>>> import numpy as np
>>> np.set_printoptions(suppress=True, linewidth=140)
>>> m1 = np.load("mat.npy")
>>> m1
array([[ 0,  1, -1, -7, -2],
       [-1,  0, -1,  7,  2],
       [ 1,  1,  0,  5,  1],
       [ 7, -7, -5,  0, -5],
       [ 2, -2, -1,  5,  0]])
>>> Y = m1 / np.sqrt((m1 ** 2).mean(axis=1, keepdims=True))
>>> np.linalg.matrix_rank(Y) == np.linalg.matrix_rank(m1)
np.True_
>>> print(Y[3].round(1))
[ 1.3 -1.3 -0.9  0.  -0.9]
>>> print(np.round(np.linalg.norm(Y, axis=1), 1))
[2.2 2.2 2.2 2.2 2.2]
>>> np.linalg.matrix_rank(m1 - m1.mean(axis=1, keepdims=True))
np.int64(4)
>>> proj = np.triu(np.array([[-2, -1, 0, 0, 0],
...     [2, -1, 1, -1, 0],
...     [2, 1, -1, 2, -2],
...     [-1, 1, 1, -2, -1],
...     [-2, 2, 2, 2, 1]]), 1) + np.eye(5)
>>> Y = proj @ m1 @ np.linalg.inv(proj)
>>> np.trace(Y), np.trace(m1)
(np.float64(0.0), np.int64(0))
>>> proj @ m1 - m1 @ proj
array([[  1.,   0.,   0.,  -4., -11.],
       [ -6.,   7.,   5.,   7.,  11.],
       [ 10.,  -9.,  -9.,  -9.,  -5.],
       [ -2.,   9.,   8.,  -2., -10.],
       [  0.,   2.,   2.,   0.,   3.]])
>>> np.linalg.matrix_rank(Y)
np.int64(4)
>>> U, sv, Vt = np.linalg.svd(m1)
>>> np.argmax(sv[:-1] / (sv[1:] + 1e-6)) + 1
np.int64(4)
>>> Y = U[:, :4] @ np.diag(sv[:4]) @ Vt[:4]
>>> np.linalg.matrix_rank(Y)
np.int64(4)
>>> np.linalg.matrix_rank(m1, rtol=0.05)
np.int64(4)
>>> round(np.linalg.norm(m1 - Y) / np.linalg.norm(m1), 1)
np.float64(0.0)
>>> U, sv, Vt = np.linalg.svd(m1)
>>> V = Vt[:(sv > 1e-8).sum()]
>>> rng = np.random.default_rng(33)
>>> x = m1[3] + 5 * m1[2] + rng.integers(2) * np.eye(5)[1]
>>> x
array([12., -1., -5., 25.,  0.])
>>> np.round(np.diag(V.T @ V), 1)
array([0.9, 1. , 0.9, 0.9, 0.2])
